% python3 -q
>>> import numpy as np
>>> from numpy import linalg as LA
>>> np.set_printoptions(precision=1, suppress=True, linewidth=120, legacy="1.25")
>>> K = np.array([[0.0, 5.0, 1.0], [5.0, 0.0, 0.0], [1.0, 0.0, 0.0]])
>>> rk = LA.matrix_rank(K)
>>> rk
2
>>> N = LA.svd(K)[2][rk:].T
>>> np.round(K @ N, 1) + 0
array([[0.],
       [0.],
       [0.]])
>>> [int(LA.matrix_rank(K[:i])) for i in range(1, len(K) + 1)]
[1, 2, 2]
>>> np.allclose(K @ N, 0)
True
>>> [round(float(LA.det(K[:i, :i])), 2) + 0 for i in range(1, 4)]
[0.0, -25.0, 0.0]
>>> ang = np.radians(45)
>>> r_ = np.eye(3)
>>> r_[0, 0] = r_[1, 1] = np.cos(ang)
>>> r_[0, 1], r_[1, 0] = -np.sin(ang), np.sin(ang)
>>> r_
array([[ 0.7, -0.7,  0. ],
       [ 0.7,  0.7,  0. ],
       [ 0. ,  0. ,  1. ]])
>>> M2 = K @ r_.T
>>> np.allclose(K @ K.T, M2 @ M2.T)
True
>>> np.abs(M2 - K).max(axis=0)
array([3.5, 3.5, 0. ])
>>> round(LA.det(r_), 1), round(np.trace(r_), 1)
(1.0, 2.4)
>>> np.allclose(LA.norm(K, axis=1), LA.norm(M2, axis=1))
True
>>> M2
array([[-3.5,  3.5,  1. ],
       [ 3.5,  3.5,  0. ],
       [ 0.7,  0.7,  0. ]])
>>> Uu, sigma, Vh = LA.svd(K)
>>> V = Vh[:(sigma > 1e-8).sum()]
>>> rng = np.random.default_rng(66)
>>> vec = K[1] + 4 * K[2] + rng.integers(2) * np.eye(3)[2]
>>> vec
array([9., 0., 1.])
>>> LA.matrix_rank(np.vstack([K, vec]))
3
>>> np.allclose(V.T @ V @ vec, vec)
False
>>> round(LA.norm(vec - V.T @ V @ vec), 1)
1.0
>>> LA.matrix_rank(K, rtol=0.1)
2
>>> [round(float(x), 1) for x in LA.svd(K, compute_uv=False)[:3]]
[5.1, 5.1, 0.0]
>>> LA.cond(K) > 100
True
>>> M = np.load("test14.npy")
>>> M
array([[ 0,  0,  0],
       [ 3,  9,  2],
       [12,  3,  8],
       [ 6,  0,  5],
       [ 9,  9,  7],
       [ 3,  9,  2],
       [ 6,  3,  3],
       [ 3,  9,  2],
       [ 0,  0,  0],
       [ 6,  3,  3],
       [12,  3,  8],
       [12,  3,  8],
       [ 9,  9,  7],
       [ 6,  3,  3],
       [ 6,  3,  3],
       [ 6,  3,  3],
       [ 0,  0,  0],
       [ 9, 12,  5],
       [ 6,  0,  5],
       [ 6,  0,  5],
       [ 9, 12,  5],
       [ 0,  0,  0],
       [ 0,  0,  0],
       [ 6,  0,  5]])
>>> z = M[:, 0] > np.median(M[:, 0])
>>> r0 = M[z].mean(axis=0) - M[~z].mean(axis=0)
>>> (((M - M.mean(axis=0)) @ r0 > 0) == z).mean()
1.0
>>> np.argsort(-np.abs(r0).round(6), kind="stable")
array([0, 1, 2])
>>> ((M - M.mean(axis=0)) @ r0 > 0).astype(int)
array([0, 0, 1, 0, 1, 0, 0, 0, 0, 0, 1, 1, 1, 0, 0, 0, 0, 1, 0, 0, 1, 0, 0, 0])
